$ python -q
>>> import numpy as np
>>> import numpy.linalg as la
>>> np.set_printoptions(precision=2, suppress=True, linewidth=200)
>>> F = np.loadtxt("arr.csv", delimiter=",")
>>> F
array([[ -1.1,  -0.5,   0.6,   1.6,   0. ,  -0.4,   0.7,  -0.6],
       [  0.4,  -0.5,   0. ,   0. ,   0.4,   0.4,  -0.6,  -0.4],
       [ -2.4,   0.2,  -0.2,   0.4,  -0.7,  -0.7,   2. ,   1.6],
       [  2.1,   1.3,  -0.5,   0.1,  -0.9,   0.3,   1.1,   0.6],
       [  0.2,  -1.3,  -0.4,   0.4,  -0.8,  -0.2,  -1.1,   0.1],
       [ -1.4,  -0.1,   0.7,  -0.8,  -1.2,  -0.8,   0.2,  -0.3],
       [ -0.3,   0.3,  -0.1,  -0.3,  -0.4,  -0.4,   0.4,  -1.6],
       [  0.3,  -1. ,   0.9,   1. ,  -1.1,   0.7,   1. ,   0.1],
       [  0.5,  -0.4,  -0.4,  -1.5,  -0.5,  -1.1,  -1.2,   1.1],
       [  0.5,  -0.7,  -0.1,   0.4,  -0.2,   0.7,  -1.6,   0. ],
       [ -0.2,  -0.1,  -1.4,   0.6,   1.6,   0.2,   1.1,  -1.4],
       [ -2. ,  -0.8,  -0.1,  -0.7,   0.7,  -0.6,   1.1,   1.8],
       [  0.5,   0.9,  -1.3,   1.5,  -0.2,  -0.8,  -2.5,   0. ],
       [  0.7,  -1.5,  -0.1,  -1.7,  -0.9,   1.2,   0.1,  -0.9],
       [ -1.1,  -0.9,  -0.4,   0. ,   1.9,  -0.9,  -1.6,  -1.1],
       [  0.8,  -0.3,   0.1,   0.8,  -1.3,  -1.3,   0.7,   1.2],
       [ -1. ,  -0.9,  -0.5,   0.5,  -0.5,  -0.8,   0.3,  -0.7],
       [  6. , -10. , -11. ,  -8. , -14. ,  -3. ,   2. , -11. ],
       [ -0.4,   0.8,   1. ,  -1.7,  -0.8,   0. ,   0.4,   1.7]])
>>> # row 17 is much longer than the rest
>>> x0 = np.array([2, 1, 2, 3, 0, 2, 0, 3])
>>> rhs = F @ x0
>>> c, lr = np.zeros(8), 1 / la.norm(F, 2) ** 2
>>> for i in range(30):
...     c -= lr * F.T @ (F @ c - rhs)
...     if i % 5 == 0: print(i, round(la.norm(F @ c - rhs), 2))
... 
0 19.42
5 16.41
10 13.94
15 11.9
20 10.21
25 8.82
>>> round(float(la.cond(F)), 2)
15.62
>>> idx = F[:, 1] > np.median(F[:, 1])
>>> u = F[idx].mean(axis=0) - F[~idx].mean(axis=0)
>>> u
array([-0.38,  2.1 ,  0.88,  0.55,  0.96, -0.22,  0.21,  1.59])
>>> np.argsort(-np.abs(u).round(6), kind="stable")
array([1, 7, 4, 2, 3, 0, 5, 6])
>>> round((((F - F.mean(axis=0)) @ u > 0) == idx).mean(), 2)
np.float64(0.58)
>>> idx.astype(int)
array([0, 0, 1, 1, 0, 1, 1, 0, 1, 0, 1, 0, 1, 0, 0, 1, 0, 0, 1])
>>> P = F @ la.solve(F.T @ F, F.T)
>>> np.round(la.eigvalsh(P), 2) + 0
array([0., 0., 0., 0., 0., 0., 0., 0., 0., 0., 0., 1., 1., 1., 1., 1., 1., 1., 1.])
>>> C = F[[14, 1]].astype(float)
>>> for _ in range(7):
...     idx = la.norm(F[:, None] - C, axis=-1).argmin(axis=1)
...     C = np.array([F[idx == j].mean(axis=0) for j in range(2)])
... 
>>> idx
array([0, 0, 0, 0, 0, 0, 0, 0, 0, 0, 0, 0, 0, 0, 0, 0, 0, 1, 0])
>>> np.bincount(idx)
array([18,  1])
>>> C[1] - C[0]
array([  6.22,  -9.69, -10.88,  -8.03, -13.73,  -2.75,   1.97, -11.07])
